$ python3 -q
>>> import numpy as np
>>> from numpy import linalg as LA
>>> np.set_printoptions(precision=2, suppress=True, linewidth=160, sign=" ")
>>> m1 = np.array([[2, 0, 0, 0, 0, 0],
...     [0, 0, 0, 0, 0, 0],
...     [0, 2, 0, 0, 0, 0],
...     [0, 0, 2, 0, 0, 0],
...     [0, 0, 0, 0, 0, 0],
...     [0, 0, 0, 2, 0, 0],
...     [0, 0, 0, 0, 2, 0],
...     [0, 0, 0, 0, 0, 0],
...     [0, 0, 0, 0, 0, 2]])
>>> # row 4 repeats row 1
>>> B = np.c_[m1[:, :4] @ np.array([[0, 1, -2, 3], [-2, 0, 2, -1], [1, -3, 0, -1], [3, -2, -2, 3]]), np.array([0, -3, -1, 3, 0, 1, -3, -1, -1])]
>>> B
array([[ 0,  2, -4,  6,  0],
       [ 0,  0,  0,  0, -3],
       [-4,  0,  4, -2, -1],
       [ 2, -6,  0, -2,  3],
       [ 0,  0,  0,  0,  0],
       [ 6, -4, -4,  6,  1],
       [ 0,  0,  0,  0, -3],
       [ 0,  0,  0,  0, -1],
       [ 0,  0,  0,  0, -1]])
>>> LA.lstsq(m1, B[:, 0])[0]
array([ 0., -2.,  1.,  3.,  0.,  0.])
>>> LA.matrix_rank(B)
np.int64(5)
>>> LA.norm(LA.qr(m1)[0].T @ B, axis=0) ** 2 / ((B ** 2).sum(axis=0) + 1e-12)
array([ 1.  ,  1.  ,  1.  ,  1.  ,  0.68])
>>> rng = np.random.default_rng(39970)
>>> idx = rng.permutation(6)
>>> B = m1[:, idx] * rng.choice([-1, 1], 6)
>>> B
array([[ 0, -2,  0,  0,  0,  0],
       [ 0,  0,  0,  0,  0,  0],
       [ 0,  0,  0,  2,  0,  0],
       [ 0,  0,  0,  0,  0,  2],
       [ 0,  0,  0,  0,  0,  0],
       [ 0,  0, -2,  0,  0,  0],
       [ 2,  0,  0,  0,  0,  0],
       [ 0,  0,  0,  0,  0,  0],
       [ 0,  0,  0,  0, -2,  0]])
>>> left, _, VT = LA.svd(m1.T @ B)
>>> idx
array([ 4,  0,  3,  1,  5,  2])
